$ ipython --no-banner

In [1]: import numpy as np

In [2]: np.set_printoptions(suppress=True, linewidth=160)

In [3]: def rnd(a):
   ...:     return np.round(a, 2) + 0
   ...: 

In [4]: rng = np.random.default_rng(585)

In [5]: z = rng.integers(0, 2, 9)

In [6]: X = (z[:, None] == z) * -2 + np.eye(9)

In [7]: X
Out[7]: 
array([[-1., -2., -2.,  0., -2.,  0.,  0.,  0.,  0.],
       [-2., -1., -2.,  0., -2.,  0.,  0.,  0.,  0.],
       [-2., -2., -1.,  0., -2.,  0.,  0.,  0.,  0.],
       [ 0.,  0.,  0., -1.,  0., -2., -2., -2., -2.],
       [-2., -2., -2.,  0., -1.,  0.,  0.,  0.,  0.],
       [ 0.,  0.,  0., -2.,  0., -1., -2., -2., -2.],
       [ 0.,  0.,  0., -2.,  0., -2., -1., -2., -2.],
       [ 0.,  0.,  0., -2.,  0., -2., -2., -1., -2.],
       [ 0.,  0.,  0., -2.,  0., -2., -2., -2., -1.]])

In [8]: np.all(np.linalg.eigvalsh(X) > 0)
Out[8]: np.False_

In [9]: w, vecs = np.linalg.eigh(X)

In [10]: vec = np.array([4, 5, 1, 9, 2, 4, 5, 3, 9])

In [11]: rnd(np.linalg.eigvalsh(X[1:, 1:]))
Out[11]: array([-9., -5.,  1.,  1.,  1.,  1.,  1.,  1.])

In [12]: np.abs(X).sum(axis=1).max(), np.abs(w).max()
Out[12]: (np.float64(9.0), np.float64(9.0))

In [13]: rnd(vecs * np.maximum(w, 0) @ vecs.T)
Out[13]: 
array([[ 0.75, -0.25, -0.25,  0.  , -0.25,  0.  ,  0.  ,  0.  ,  0.  ],
       [-0.25,  0.75, -0.25,  0.  , -0.25,  0.  ,  0.  ,  0.  ,  0.  ],
       [-0.25, -0.25,  0.75,  0.  , -0.25,  0.  ,  0.  ,  0.  ,  0.  ],
       [ 0.  ,  0.  ,  0.  ,  0.8 ,  0.  , -0.2 , -0.2 , -0.2 , -0.2 ],
       [-0.25, -0.25, -0.25,  0.  ,  0.75,  0.  ,  0.  ,  0.  ,  0.  ],
       [ 0.  ,  0.  ,  0.  , -0.2 ,  0.  ,  0.8 , -0.2 , -0.2 , -0.2 ],
       [ 0.  ,  0.  ,  0.  , -0.2 ,  0.  , -0.2 ,  0.8 , -0.2 , -0.2 ],
       [ 0.  ,  0.  ,  0.  , -0.2 ,  0.  , -0.2 , -0.2 ,  0.8 , -0.2 ],
       [ 0.  ,  0.  ,  0.  , -0.2 ,  0.  , -0.2 , -0.2 , -0.2 ,  0.8 ]])

In [14]: rnd(vecs * np.abs(w) @ vecs.T)
Out[14]: 
array([[2.5, 1.5, 1.5, 0. , 1.5, 0. , 0. , 0. , 0. ],
       [1.5, 2.5, 1.5, 0. , 1.5, 0. , 0. , 0. , 0. ],
       [1.5, 1.5, 2.5, 0. , 1.5, 0. , 0. , 0. , 0. ],
       [0. , 0. , 0. , 2.6, 0. , 1.6, 1.6, 1.6, 1.6],
       [1.5, 1.5, 1.5, 0. , 2.5, 0. , 0. , 0. , 0. ],
       [0. , 0. , 0. , 1.6, 0. , 2.6, 1.6, 1.6, 1.6],
       [0. , 0. , 0. , 1.6, 0. , 1.6, 2.6, 1.6, 1.6],
       [0. , 0. , 0. , 1.6, 0. , 1.6, 1.6, 2.6, 1.6],
       [0. , 0. , 0. , 1.6, 0. , 1.6, 1.6, 1.6, 2.6]])

In [15]: rnd(vec @ X @ vec / (vec @ vec)), w[0], rnd(w[-1])
Out[15]: (np.float64(-7.09), np.float64(-9.0), np.float64(1.0))

In [16]: W0 = np.load("dump.npy")

In [17]: rnd(W0)
Out[17]: 
array([[ 12.56,   4.37, -27.78,  30.1 , -26.34,  -0.4 , -53.05],
       [ 12.05,   4.47, -26.3 ,  28.07, -25.05,   0.12, -49.93],
       [ 10.36,   4.63, -21.42,  21.57, -20.8 ,   1.71, -39.73],
       [  7.76,   4.3 , -14.1 ,  12.52, -14.39,   3.48, -24.78],
       [  7.68,   4.28, -13.88,  12.26, -14.19,   3.52, -24.34],
       [  7.53,   4.24, -13.47,  11.79, -13.83,   3.59, -23.52],
       [  6.96,   4.04, -11.95,  10.08, -12.48,   3.81, -20.51],
       [  6.9 ,   4.01, -11.78,   9.89, -12.33,   3.83, -20.18],
       [  6.35,   3.78, -10.35,   8.34, -11.05,   3.97, -17.37],
       [  5.93,   3.56,  -9.27,   7.22, -10.08,   4.03, -15.3 ],
       [  5.68,   3.42,  -8.64,   6.58,  -9.51,   4.05, -14.09],
       [  5.15,   3.1 ,  -7.34,   5.32,  -8.32,   4.02, -11.64],
       [  4.19,   2.42,  -5.2 ,   3.41,  -6.3 ,   3.77,  -7.72],
       [  3.52,   1.9 ,  -3.86,   2.35,  -4.98,   3.41,  -5.37],
       [  3.07,   1.54,  -3.07,   1.79,  -4.17,   3.1 ,  -4.05],
       [  1.94,   0.69,  -1.45,   0.82,  -2.34,   2.07,  -1.57],
       [  1.36,   0.36,  -0.85,   0.52,  -1.54,   1.45,  -0.8 ],
       [  0.08,   0.  ,  -0.03,   0.03,  -0.08,   0.08,  -0.02],
       [ -0.15,   0.  ,   0.06,  -0.06,   0.15,  -0.15,   0.03],
       [ -0.3 ,   0.02,   0.11,  -0.13,   0.29,  -0.29,   0.04],
       [ -0.63,   0.08,   0.2 ,  -0.28,   0.6 ,  -0.59,   0.06],
       [ -0.78,   0.12,   0.24,  -0.37,   0.74,  -0.73,   0.05],
       [ -4.61,   3.5 ,   0.64,  -4.54,   3.93,  -2.34,   0.02],
       [ -4.68,   3.59,   0.65,  -4.65,   3.99,  -2.34,   0.03],
       [ -6.06,   5.55,   0.83,  -7.11,   5.17,  -2.23,   0.51],
       [ -6.8 ,   6.69,   0.96,  -8.59,   5.82,  -2.06,   0.89],
       [ -7.18,   7.28,   1.04,  -9.37,   6.16,  -1.95,   1.11],
       [ -7.37,   7.6 ,   1.08,  -9.8 ,   6.34,  -1.88,   1.23],
       [ -7.78,   8.27,   1.17, -10.68,   6.71,  -1.73,   1.51],
       [ -8.9 ,  10.18,   1.46, -13.26,   7.76,  -1.24,   2.4 ],
       [-11.05,  14.07,   2.16, -18.7 ,   9.87,   0.01,   4.56],
       [-12.16,  16.14,   2.59, -21.67,  10.99,   0.77,   5.87],
       [-12.68,  17.14,   2.81, -23.12,  11.53,   1.16,   6.54],
       [-13.28,  18.3 ,   3.07, -24.82,  12.17,   1.62,   7.34],
       [-14.01,  19.71,   3.4 , -26.9 ,  12.93,   2.21,   8.34],
       [-17.25,  26.19,   5.07, -36.66,  16.49,   5.1 ,  13.36],
       [-20.29,  32.43,   6.89, -46.35,  19.98,   8.16,  18.73]])

In [18]: dist = np.linalg.norm(W0[:, None] - W0[None], axis=-1)

In [19]: dist[24].round(6).argsort(kind="stable")[:4]
Out[19]: array([24, 25, 26, 23])

In [20]: np.argsort(-np.linalg.norm(W0, axis=0).round(6), kind="stable")[:3]
Out[20]: array([6, 3, 4])

In [21]: J = np.load("run14.npy")

In [22]: J
Out[22]: 
array([[-2.,  1.,  1.,  1.,  1.,  1.,  1.,  1.,  1.,  1.],
       [ 1., -2.,  1.,  1.,  1.,  1.,  1.,  1.,  1.,  1.],
       [ 1.,  1., -2.,  1.,  1.,  1.,  1.,  1.,  1.,  1.],
       [ 1.,  1.,  1., -2.,  1.,  1.,  1.,  1.,  1.,  1.],
       [ 1.,  1.,  1.,  1., -2.,  1.,  1.,  1.,  1.,  1.],
       [ 1.,  1.,  1.,  1.,  1., -2.,  1.,  1.,  1.,  1.],
       [ 1.,  1.,  1.,  1.,  1.,  1., -2.,  1.,  1.,  1.],
       [ 1.,  1.,  1.,  1.,  1.,  1.,  1., -2.,  1.,  1.],
       [ 1.,  1.,  1.,  1.,  1.,  1.,  1.,  1., -2.,  1.],
       [ 1.,  1.,  1.,  1.,  1.,  1.,  1.,  1.,  1., -2.]])

In [23]: w, vecs = np.linalg.eigh(J)

In [24]: rnd(np.linalg.eigvalsh(J @ J))
Out[24]: array([ 9.,  9.,  9.,  9.,  9.,  9.,  9.,  9.,  9., 49.])

In [25]: (w > 1e-8).sum(), (w < -1e-8).sum()
Out[25]: (np.int64(1), np.int64(9))

In [26]: np.abs(vecs[:, -1]).round(6).argmax()
Out[26]: np.int64(0)

In [27]: B = J + rng.integers(-2, 3, (10, 1)) @ rng.integers(-2, 3, (1, 10))

In [28]: B
Out[28]: 
array([[-1., -1., -1.,  1.,  2.,  0.,  1., -1.,  2., -1.],
       [ 0.,  0.,  3.,  1.,  0.,  2.,  1.,  3.,  0.,  3.],
       [ 0.,  3.,  0.,  1.,  0.,  2.,  1.,  3.,  0.,  3.],
       [ 3., -3., -3., -2.,  3., -1.,  1., -3.,  3., -3.],
       [ 3., -3., -3.,  1.,  0., -1.,  1., -3.,  3., -3.],
       [-1.,  5.,  5.,  1., -1.,  0.,  1.,  5., -1.,  5.],
       [ 3., -3., -3.,  1.,  3., -1., -2., -3.,  3., -3.],
       [ 0.,  3.,  3.,  1.,  0.,  2.,  1.,  0.,  0.,  3.],
       [ 0.,  3.,  3.,  1.,  0.,  2.,  1.,  3., -3.,  3.],
       [ 1.,  1.,  1.,  1.,  1.,  1.,  1.,  1.,  1., -2.]])

In [29]: rnd(np.linalg.svd(B - J, compute_uv=False))
Out[29]: array([20.49,  0.  ,  0.  ,  0.  ,  0.  ,  0.  ,  0.  ,  0.  ,  0.  ,  0.  ])

In [30]: np.abs(B - J).sum(axis=1)
Out[30]: array([12., 12., 12., 24., 24., 24., 24., 12., 12.,  0.])

In [31]: m1 = np.loadtxt("mat.csv", delimiter=",")

In [32]: m1
Out[32]: 
array([[ 4.06,  4.51, -3.12, -6.26,  1.35,  0.45,  0.75],
       [-0.12,  1.7 , -1.49, -2.99,  0.65, -0.87, -0.63],
       [ 4.13,  0.46,  4.93, -1.65,  0.39,  0.2 ,  1.24],
       [ 3.18, -0.61, -7.05, -8.96,  1.37, -2.96, -5.72],
       [ 1.04, -2.46,  0.44,  1.08,  0.69,  2.16,  1.22],
       [ 0.93,  4.65,  1.8 ,  0.47, -0.8 ,  2.95,  1.4 ],
       [-7.09, -2.81,  1.5 , -1.69, -1.91, -2.21,  1.48],
       [-1.44,  0.59,  1.13,  0.08, -1.09,  2.43,  1.99],
       [-4.59, -4.9 ,  2.49, -1.68, -1.03, -2.86, -2.09],
       [ 0.41,  1.72,  3.67,  5.71, -0.32, -0.27,  4.49],
       [-4.94,  3.23,  2.05,  5.65,  1.7 ,  6.48,  4.21],
       [-1.31,  2.99, -4.2 , -1.33,  0.65,  1.36,  0.91]])

In [33]: vec = np.array([-2, 1, -2, 1, 1, -2, -2])

In [34]: rhs = m1 @ vec

In [35]: rnd(np.linalg.solve(m1.T @ m1, m1.T @ rhs))
Out[35]: array([-2.,  1., -2.,  1.,  1., -2., -2.])

In [36]: rhs = rhs + 0.3 * rng.normal(size=12)

In [37]: rnd(rhs)
Out[37]: array([ -4.88,   5.04, -21.93,  17.15, -11.07,  -9.88,   6.54,  -8.92,   6.72,  -9.8 ,  -5.41,   8.84])

In [38]: c, *_ = np.linalg.lstsq(m1, rhs)

In [39]: rnd(m1.T @ (rhs - m1 @ c))
Out[39]: array([0., 0., 0., 0., 0., 0., 0.])

In [40]: c.round()
Out[40]: array([-2.,  1., -2.,  1.,  1., -2., -2.])

In [41]: rnd(c)
Out[41]: array([-2.03,  1.05, -2.  ,  1.02,  0.89, -2.04, -2.1 ])

In [42]: B = m1 / np.linalg.norm(m1, axis=1, keepdims=True)

In [43]: gram = B @ B.T

In [44]: (gram - 2 * np.eye(12)).round(6).argmax(axis=1)
Out[44]: array([ 1,  0,  5,  1, 10,  7,  8, 10,  6, 10,  7,  1])

In [45]: rnd(np.degrees(np.arccos(np.clip(gram[10, 3], -1, 1))))
Out[45]: np.float64(142.13)

In [46]: rnd(np.linalg.norm(B, axis=1))
Out[46]: array([1., 1., 1., 1., 1., 1., 1., 1., 1., 1., 1., 1.])

In [47]: vec = np.array([1, 1, 0, 1, 1, 1, 1])

In [48]: h = np.maximum(m1 @ vec, 0)

In [49]: rnd(h)
Out[49]: array([ 4.86,  0.  ,  4.77,  0.  ,  3.73,  9.6 ,  0.  ,  2.56,  0.  , 11.74, 16.33,  3.27])

In [50]: rnd(np.maximum(m1 @ (3 * vec), 0))
Out[50]: array([14.58,  0.  , 14.31,  0.  , 11.19, 28.8 ,  0.  ,  7.68,  0.  , 35.22, 48.99,  9.81])

In [51]: np.flatnonzero(h > 1e-9)
Out[51]: array([ 0,  2,  4,  5,  7,  9, 10, 11])

In [52]: A = np.load("sample5.npy")

In [53]: A
Out[53]: 
array([[ 0,  3,  3,  0,  2, -3,  3,  2, -3,  0,  3,  2],
       [-1, -2,  1, -3, -2, -1, -2, -3, -1,  1,  1,  3],
       [ 1,  0, -3, -3, -1,  1,  2, -1,  0,  3, -1, -3],
       [ 0, -1, -2,  2,  2, -2,  3,  2,  0, -3, -2, -2],
       [-2,  2, -3, -3,  1,  0,  3,  1,  0, -1, -3, -1],
       [ 0,  0, -1,  0, -2,  0,  3, -2,  2,  0,  2,  1],
       [ 2, -3,  1,  0,  2,  2, -1,  2,  3, -1, -3, -1],
       [ 1,  3,  0, -1,  3,  3, -2,  0,  0, -3, -3, -2]])

In [54]: A - A[0]
Out[54]: 
array([[ 0,  0,  0,  0,  0,  0,  0,  0,  0,  0,  0,  0],
       [-1, -5, -2, -3, -4,  2, -5, -5,  2,  1, -2,  1],
       [ 1, -3, -6, -3, -3,  4, -1, -3,  3,  3, -4, -5],
       [ 0, -4, -5,  2,  0,  1,  0,  0,  3, -3, -5, -4],
       [-2, -1, -6, -3, -1,  3,  0, -1,  3, -1, -6, -3],
       [ 0, -3, -4,  0, -4,  3,  0, -4,  5,  0, -1, -1],
       [ 2, -6, -2,  0,  0,  5, -4,  0,  6, -1, -6, -3],
       [ 1,  0, -3, -1,  1,  6, -5, -2,  3, -3, -6, -4]])

In [55]: rnd(A.mean(axis=0))
Out[55]: array([ 0.12,  0.25, -0.5 , -1.  ,  0.62,  0.  ,  1.12,  0.12,  0.12, -0.5 , -0.75, -0.38])

In [56]: np.unravel_index(np.abs(A).argmax(), A.shape)
Out[56]: (np.int64(0), np.int64(1))

In [57]: A.sum(axis=1)
Out[57]: array([12, -9, -5, -3, -6,  3,  3, -1])

In [58]: np.linalg.matrix_rank(A)
Out[58]: np.int64(8)

In [59]: np.count_nonzero(A)
Out[59]: np.int64(78)

In [60]: rnd(np.linalg.svd(A, compute_uv=False))
Out[60]: array([11.14,  9.21,  8.45,  6.62,  4.53,  4.19,  3.59,  2.23])

In [61]: np.diff(A, axis=0)
Out[61]: 
array([[-1, -5, -2, -3, -4,  2, -5, -5,  2,  1, -2,  1],
       [ 2,  2, -4,  0,  1,  2,  4,  2,  1,  2, -2, -6],
       [-1, -1,  1,  5,  3, -3,  1,  3,  0, -6, -1,  1],
       [-2,  3, -1, -5, -1,  2,  0, -1,  0,  2, -1,  1],
       [ 2, -2,  2,  3, -3,  0,  0, -3,  2,  1,  5,  2],
       [ 2, -3,  2,  0,  4,  2, -4,  4,  1, -1, -5, -2],
       [-1,  6, -1, -1,  1,  1, -1, -2, -3, -2,  0, -1]])

In [62]: blk = np.stack([A, -2 * A, A[::-1]])

In [63]: blk.shape
Out[63]: (3, 8, 12)

In [64]: rnd(np.linalg.norm(blk, axis=(1, 2)))
Out[64]: array([19.49, 38.99, 19.49])

In [65]: E = np.loadtxt("out5.csv", delimiter=",")

In [66]: E
Out[66]: 
array([[ 0.3 ,  0.6 ,  0.9 ,  0.7 , -1.1 , -2.4 ],
       [-0.5 ,  0.8 , -0.5 ,  0.3 , -0.6 ,  1.4 ],
       [ 0.8 , -1.1 , -0.7 , -1.2 ,  0.3 , -0.5 ],
       [ 0.32,  0.58,  0.89,  0.72, -1.1 , -2.39]])

In [67]: np.linalg.cond(E) > 100
Out[67]: np.True_

In [68]: K = np.load("x.npy")

In [69]: K
Out[69]: 
array([[ 0.7, -0.8, -0.2,  0.1,  0.1,  0.1,  0.9,  0.1],
       [-0.9, -1.1, -0.5,  0.2,  1.4,  0.9,  0.3,  0.6],
       [-1.3,  0.1, -1.2,  0.3,  0.2, -0.4, -0.1,  0. ],
       [ 1. , -0.3,  0.6, -0.4, -0.9, -1.1,  0.4,  0.5],
       [ 0.2,  0.8,  1.5, -1. , -0.4,  0.3,  0.3, -1.1],
       [ 1.5,  2. ,  1.7, -0.5, -1.1,  0.2, -0.2, -1.1]])

In [70]: B = K / np.sqrt((K ** 2).mean(axis=1, keepdims=True))

In [71]: rnd(B[3])
Out[71]: array([ 1.41, -0.42,  0.84, -0.56, -1.27, -1.55,  0.56,  0.7 ])

In [72]: rnd(np.linalg.norm(B, axis=1))
Out[72]: array([2.83, 2.83, 2.83, 2.83, 2.83, 2.83])

In [73]: np.linalg.matrix_rank(B) == np.linalg.matrix_rank(K)
Out[73]: np.True_

In [74]: ang = np.radians(15)

In [75]: Rm = np.eye(8)

In [76]: Rm[4, 4] = Rm[6, 6] = np.cos(ang)

In [77]: Rm[4, 6], Rm[6, 4] = -np.sin(ang), np.sin(ang)

In [78]: rnd(Rm)
Out[78]: 
array([[ 1.  ,  0.  ,  0.  ,  0.  ,  0.  ,  0.  ,  0.  ,  0.  ],
       [ 0.  ,  1.  ,  0.  ,  0.  ,  0.  ,  0.  ,  0.  ,  0.  ],
       [ 0.  ,  0.  ,  1.  ,  0.  ,  0.  ,  0.  ,  0.  ,  0.  ],
       [ 0.  ,  0.  ,  0.  ,  1.  ,  0.  ,  0.  ,  0.  ,  0.  ],
       [ 0.  ,  0.  ,  0.  ,  0.  ,  0.97,  0.  , -0.26,  0.  ],
       [ 0.  ,  0.  ,  0.  ,  0.  ,  0.  ,  1.  ,  0.  ,  0.  ],
       [ 0.  ,  0.  ,  0.  ,  0.  ,  0.26,  0.  ,  0.97,  0.  ],
       [ 0.  ,  0.  ,  0.  ,  0.  ,  0.  ,  0.  ,  0.  ,  1.  ]])

In [79]: B = K @ Rm.T

In [80]: np.allclose(np.linalg.norm(K, axis=1), np.linalg.norm(B, axis=1))
Out[80]: True

In [81]: np.allclose(K @ K.T, B @ B.T)
Out[81]: True

In [82]: rnd(np.linalg.svd(K, compute_uv=False)), rnd(np.linalg.svd(B, compute_uv=False))
Out[82]: 
(array([4.69, 2.24, 1.87, 1.09, 0.8 , 0.28]),
 array([4.69, 2.24, 1.87, 1.09, 0.8 , 0.28]))

In [83]: rnd(np.abs(B - K).max(axis=0))
Out[83]: array([0.  , 0.  , 0.  , 0.  , 0.24, 0.  , 0.35, 0.  ])

In [84]: rnd(np.linalg.det(Rm)), rnd(np.trace(Rm))
Out[84]: (np.float64(1.0), np.float64(7.93))
